% python3 -q
>>> import numpy as np
>>> from numpy import linalg as LA
>>> np.set_printoptions(precision=2, suppress=True, linewidth=160)
>>> def tidy(a):
...     return np.round(a, 2) + 0
... 
>>> feats = np.array([[-3.98, 4.0, -5.0, -5.0, 3.0],
...     [-3.0, 1.02, 0.0, -5.0, -5.0],
...     [-2.0, 0.0, 3.02, 1.0, -1.0],
...     [3.0, -1.0, 1.0, 5.02, -3.0],
...     [-4.0, 4.0, -5.0, -5.0, 3.02]])
>>> feats
array([[-3.98,  4.  , -5.  , -5.  ,  3.  ],
       [-3.  ,  1.02,  0.  , -5.  , -5.  ],
       [-2.  ,  0.  ,  3.02,  1.  , -1.  ],
       [ 3.  , -1.  ,  1.  ,  5.02, -3.  ],
       [-4.  ,  4.  , -5.  , -5.  ,  3.02]])
>>> f = np.array([3, 2])
>>> tidy(np.correlate(feats[3], feats[1], "full"))
array([-15.  , -10.  ,   0.  , -27.04, -20.12,  19.02,   2.12, -18.12,   9.  ])
>>> tidy(np.convolve(feats[3], f))
array([ 9.  ,  3.  ,  1.  , 17.06,  1.04, -6.  ])
>>> np.polyval(f, feats[3])
array([11.  , -1.  ,  5.  , 17.06, -7.  ])
>>> Uu, sv, VT = LA.svd(feats)
>>> tidy(sv)
array([15.15,  7.29,  3.63,  2.57,  0.01])
>>> other = Uu[:, :4] @ np.diag(sv[:4]) @ VT[:4]
>>> tidy(LA.norm(feats - other) / LA.norm(feats))
np.float64(0.0)
>>> tidy(np.abs(feats - other).max())
np.float64(0.0)
>>> F = np.load("run13.npy")
>>> F
array([[-3, -2, -5,  5, -5],
       [ 0, -1,  5, -1, -5],
       [ 0,  0,  0,  5,  2],
       [ 0,  0,  0, -3, -2],
       [ 0,  0,  0,  0,  3]])
>>> Uu, sv, VT = LA.svd(F, full_matrices=False)
>>> Uu.shape, sv.shape, VT.shape
((5, 5), (5,), (5, 5))
>>> tidy(sv / sv[0])
array([1.  , 0.86, 0.51, 0.1 , 0.  ])
>>> tidy(np.cumsum(sv ** 2) / np.sum(sv ** 2))
array([0.5 , 0.87, 1.  , 1.  , 1.  ])
>>> other = np.array([[1, 1], [2, -1], [2, -2], [2, 0], [1, 0]])
>>> LA.matrix_rank(F @ other)
np.int64(2)
>>> np.einsum("ik,kj->ji", F, other)
array([[-12,   1,  12,  -8,   3],
       [  9,  -9,   0,   0,   0]])
>>> Uu, sv, VT = LA.svd(F)
>>> vecs = VT[:(sv > 1e-8).sum()]
>>> rng = np.random.default_rng(23776)
>>> vec = F[3] + 2 * F[4] + rng.integers(2) * np.eye(5)[2]
>>> vec
array([ 0.,  0.,  1., -3.,  4.])
>>> np.allclose(vecs.T @ vecs @ vec, vec)
False
>>> tidy(LA.norm(vec - vecs.T @ vecs @ vec))
np.float64(0.14)
>>> tidy(vecs.T @ vecs)
array([[ 0.51,  0.49,  0.1 ,  0.  ,  0.  ],
       [ 0.49,  0.51, -0.1 ,  0.  ,  0.  ],
       [ 0.1 , -0.1 ,  0.98,  0.  ,  0.  ],
       [ 0.  ,  0.  ,  0.  ,  1.  ,  0.  ],
       [ 0.  ,  0.  ,  0.  ,  0.  ,  1.  ]])
>>> f = np.array([2, 3, 2])
>>> np.convolve(F[4], f)
array([0, 0, 0, 0, 6, 9, 6])
>>> np.polyval(f, F[4])
array([ 2,  2,  2,  2, 29])
>>> np.array([np.convolve(row, f, "same") for row in F])
array([[-13, -22,  -9,  -5,  -5],
       [ -2,   7,  11,  -3, -17],
       [  0,   0,  10,  19,  16],
       [  0,   0,  -6, -13, -12],
       [  0,   0,   0,   6,   9]])
>>> J = np.load("m.npy")
>>> J
array([[0, 1, 0, 2, 0, 0],
       [0, 0, 0, 0, 0, 0],
       [0, 0, 0, 2, 0, 0],
       [0, 0, 2, 0, 0, 0],
       [0, 0, 0, 0, 0, 0]])
>>> LA.lstsq(J[:-1].T, J[-1])[2]
np.int32(3)
>>> np.abs(np.diag(LA.qr(J)[1])) > 1e-9
array([False, False,  True,  True, False])
>>> np.unique(J.round(6), axis=0).shape
(4, 6)
>>> tidy(J @ LA.pinv(J) @ J)
array([[0., 1., 0., 2., 0., 0.],
       [0., 0., 0., 0., 0., 0.],
       [0., 0., 0., 2., 0., 0.],
       [0., 0., 2., 0., 0., 0.],
       [0., 0., 0., 0., 0., 0.]])
>>> J.shape
(5, 6)
>>> np.abs(J).max()
np.int64(2)
>>> J.mean(axis=0)
array([0. , 0.2, 0.4, 0.8, 0. , 0. ])
>>> tidy(LA.svd(J, compute_uv=False))
array([2.92, 2.  , 0.68, 0.  , 0.  ])
>>> tidy(LA.norm(J))
np.float64(3.61)
>>> LA.matrix_rank(J)
np.int64(3)
>>> vec = np.array([1, -2, -1, -1, -3, 1])
>>> J @ vec
array([-4,  0, -2, -2,  0])
>>> np.einsum("ij,j->i", J, vec)
array([-4,  0, -2, -2,  0])
>>> (J * vec).sum(axis=1)
array([-4,  0, -2, -2,  0])
>>> other = J + rng.integers(-2, 3, (5, 3)) @ rng.integers(-2, 3, (3, 6))
>>> other
array([[-2,  1, -2,  4,  0,  4],
       [-1, -2,  1, -4, -5,  0],
       [-2, -4,  2, -2, -4, -2],
       [-1, -2,  3,  2,  4, -3],
       [ 0,  0,  0,  0,  0,  0]])
>>> np.abs(other - J).sum(axis=1)
array([10, 13, 18, 13,  0])
>>> Uu, sv, VT = LA.svd(J)
>>> vecs = VT[:(sv > 1e-8).sum()]
>>> vec = J[1] + -3 * J[2] + rng.integers(2) * np.eye(6)[0]
>>> vec
array([ 1.,  0.,  0., -6.,  0.,  0.])
>>> np.allclose(vecs.T @ vecs @ vec, vec)
False
>>> tidy(np.diag(vecs.T @ vecs))
array([0., 1., 1., 1., 0., 0.])
>>> A = np.array([[-2.0, 1.0, 1.0, 1.0, 1.0, 1.0],
...     [1.0, -2.0, 1.0, 1.0, 1.0, 1.0],
...     [1.0, 1.0, -2.0, 1.0, 1.0, 1.0],
...     [1.0, 1.0, 1.0, -2.0, 1.0, 1.0],
...     [1.0, 1.0, 1.0, 1.0, -2.0, 1.0],
...     [1.0, 1.0, 1.0, 1.0, 1.0, -2.0]])
>>> evals, vecs = LA.eigh(A)
>>> tidy(vecs @ np.diag(evals) @ vecs.T)
array([[-2.,  1.,  1.,  1.,  1.,  1.],
       [ 1., -2.,  1.,  1.,  1.,  1.],
       [ 1.,  1., -2.,  1.,  1.,  1.],
       [ 1.,  1.,  1., -2.,  1.,  1.],
       [ 1.,  1.,  1.,  1., -2.,  1.],
       [ 1.,  1.,  1.,  1.,  1., -2.]])
>>> tidy(np.abs(vecs[:, -1]))
array([0.41, 0.41, 0.41, 0.41, 0.41, 0.41])
>>> np.abs(vecs[:, -1]).round(6).argmax()
np.int64(0)
>>> tidy(LA.eigvalsh(A @ A))
array([9., 9., 9., 9., 9., 9.])
>>> tidy(vecs.T @ vecs)
array([[1., 0., 0., 0., 0., 0.],
       [0., 1., 0., 0., 0., 0.],
       [0., 0., 1., 0., 0., 0.],
       [0., 0., 0., 1., 0., 0.],
       [0., 0., 0., 0., 1., 0.],
       [0., 0., 0., 0., 0., 1.]])
>>> tidy(vecs.T @ A @ vecs)
array([[-3.,  0.,  0.,  0.,  0.,  0.],
       [ 0., -3.,  0.,  0.,  0.,  0.],
       [ 0.,  0., -3.,  0.,  0.,  0.],
       [ 0.,  0.,  0., -3.,  0.,  0.],
       [ 0.,  0.,  0.,  0., -3.,  0.],
       [ 0.,  0.,  0.,  0.,  0.,  3.]])
>>> vec = np.array([3, 2, 0, 5, 2, 5])
>>> rhs = A @ vec
>>> rhs
array([ 8., 11., 17.,  2., 11.,  2.])
>>> tidy(LA.solve(A, rhs + A[:, 1]))
array([3., 3., 0., 5., 2., 5.])
>>> [round(float(LA.det(A[:i, :i])), 2) + 0 for i in range(1, 7)]
[-2.0, 3.0, 0.0, -27.0, 162.0, -729.0]
>>> m1 = np.load("a.npy")
>>> tidy(m1)
array([[ 1.  ,  0.  ,  0.  ,  0.  ,  0.  ],
       [ 0.  ,  0.31,  0.  ,  0.  ,  0.95],
       [ 0.  ,  0.  ,  1.  ,  0.  ,  0.  ],
       [ 0.  ,  0.  ,  0.  ,  1.  ,  0.  ],
       [ 0.  , -0.95,  0.  ,  0.  ,  0.31]])
>>> vec = np.array([-8, 4, -1, -3, 8])
>>> h = np.maximum(m1 @ vec, 0)
>>> tidy(np.maximum(m1 @ (3 * vec), 0))
array([ 0.  , 26.53,  0.  ,  0.  ,  0.  ])
>>> np.flatnonzero(h > 1e-9)
array([1])
>>> tidy(m1 * (h > 1e-9)[:, None])
array([[0.  , 0.  , 0.  , 0.  , 0.  ],
       [0.  , 0.31, 0.  , 0.  , 0.95],
       [0.  , 0.  , 0.  , 0.  , 0.  ],
       [0.  , 0.  , 0.  , 0.  , 0.  ],
       [0.  , 0.  , 0.  , 0.  , 0.  ]])
>>> tidy(np.tanh(m1 @ vec))
array([-1.  ,  1.  , -0.76, -1.  , -0.87])
>>> tidy(h)
array([0.  , 8.84, 0.  , 0.  , 0.  ])
>>> tidy(m1.T @ h)
array([0.  , 2.73, 0.  , 0.  , 8.41])
>>> tidy(np.maximum(m1 @ vec, 0) - np.maximum(-m1 @ vec, 0))
array([-8.  ,  8.84, -1.  , -3.  , -1.33])
